$ python3 -q
>>> import numpy as np
>>> from numpy import linalg as LA
>>> np.set_printoptions(precision=1, suppress=True, linewidth=140, legacy="1.25")
>>> M = np.load("layer14.npy")
>>> M
array([[15, -3, -9,  5,  6],
       [-9, 13,  1, -3, -3],
       [ 4,  4, 22, -1, -1],
       [ 3,  7, -2, 13, -6],
       [ 2, -4,  3, -7,  9]])
>>> round(float(LA.eigvals(M).sum().real), 1)
72.0
>>> rng = np.random.default_rng(53841)
>>> idx = rng.permutation(5)
>>> idx
array([1, 0, 4, 3, 2])
>>> M2 = M[idx][:, idx]
>>> np.trace(M2)
72
>>> np.allclose(M2, M)
False
>>> np.diag(M2)
array([13, 15,  9, 13, 22])
>>> np.sort(np.abs(LA.eigvals(M2)))
array([ 2.6, 14.5, 14.5, 19.1, 22. ])
>>> x = np.array([0, 2, 2, 1, 1])
>>> y = M @ x
>>> y
array([-13,  22,  50,  17,   0])
>>> np.round(LA.solve(M, 3 * y), 1) + 0
array([0., 6., 6., 3., 3.])
>>> np.round(LA.solve(M, M[:, 3]), 1) + 0
array([0., 0., 0., 1., 0.])
>>> np.round(LA.solve(M, y), 1) + 0
array([0., 2., 2., 1., 1.])
>>> K = np.loadtxt("test14.csv", delimiter=",")
>>> K
array([[ 2., -2.,  2.,  1.,  2.,  0.],
       [ 0.,  2.,  1., -2.,  1.,  3.],
       [-2., -2., -2., -2., -1.,  0.],
       [-2.,  2.,  1.,  0., -1.,  0.],
       [-2., -1.,  1., -3., -3., -1.],
       [ 0.,  0., -1.,  0.,  1.,  1.]])
>>> round(LA.det(K), 1)
0.0
>>> np.trace(K)
0.0
>>> (K - K.T) / 2
array([[ 0. , -1. ,  2. ,  1.5,  2. ,  0. ],
       [ 1. ,  0. ,  1.5, -2. ,  1. ,  1.5],
       [-2. , -1.5,  0. , -1.5, -1. ,  0.5],
       [-1.5,  2. ,  1.5,  0. ,  1. ,  0. ],
       [-2. , -1. ,  1. , -1. ,  0. , -1. ],
       [ 0. , -1.5, -0.5,  0. ,  1. ,  0. ]])
>>> np.allclose(K @ K.T, K.T @ K)
False
>>> K @ K
array([[ -6., -12.,   1.,  -4.,  -7.,  -8.],
       [  0.,  -3.,  -4.,  -9.,   3.,   8.],
       [  6.,   1.,  -5.,   9.,   1.,  -5.],
       [ -4.,   7.,  -5.,  -5.,   0.,   7.],
       [  6.,  -3., -12.,   7.,   5.,  -1.],
       [  0.,   1.,   2.,  -1.,  -1.,   0.]])
>>> np.round(np.sort(np.abs(LA.eigvals(K))), 1) + 0
array([0. , 1.6, 3.1, 3.1, 3.4, 3.4])
>>> W0 = np.loadtxt("mat.csv", delimiter=",")
>>> W0
array([[-1.,  0.,  0.,  0.],
       [ 0.,  1.,  3.,  7.],
       [ 0.,  7.,  0.,  2.],
       [ 0.,  3.,  2.,  1.]])
>>> round(float(LA.norm(W0[1] - W0[0])), 1)
7.7
>>> round(LA.norm(W0, "nuc"), 1)
18.0
>>> round(float(LA.norm(W0, 2)), 1)
9.3
>>> np.round(LA.norm(W0[1], 1), 1), round(LA.norm(W0[1], np.inf), 1)
(11.0, 7.0)
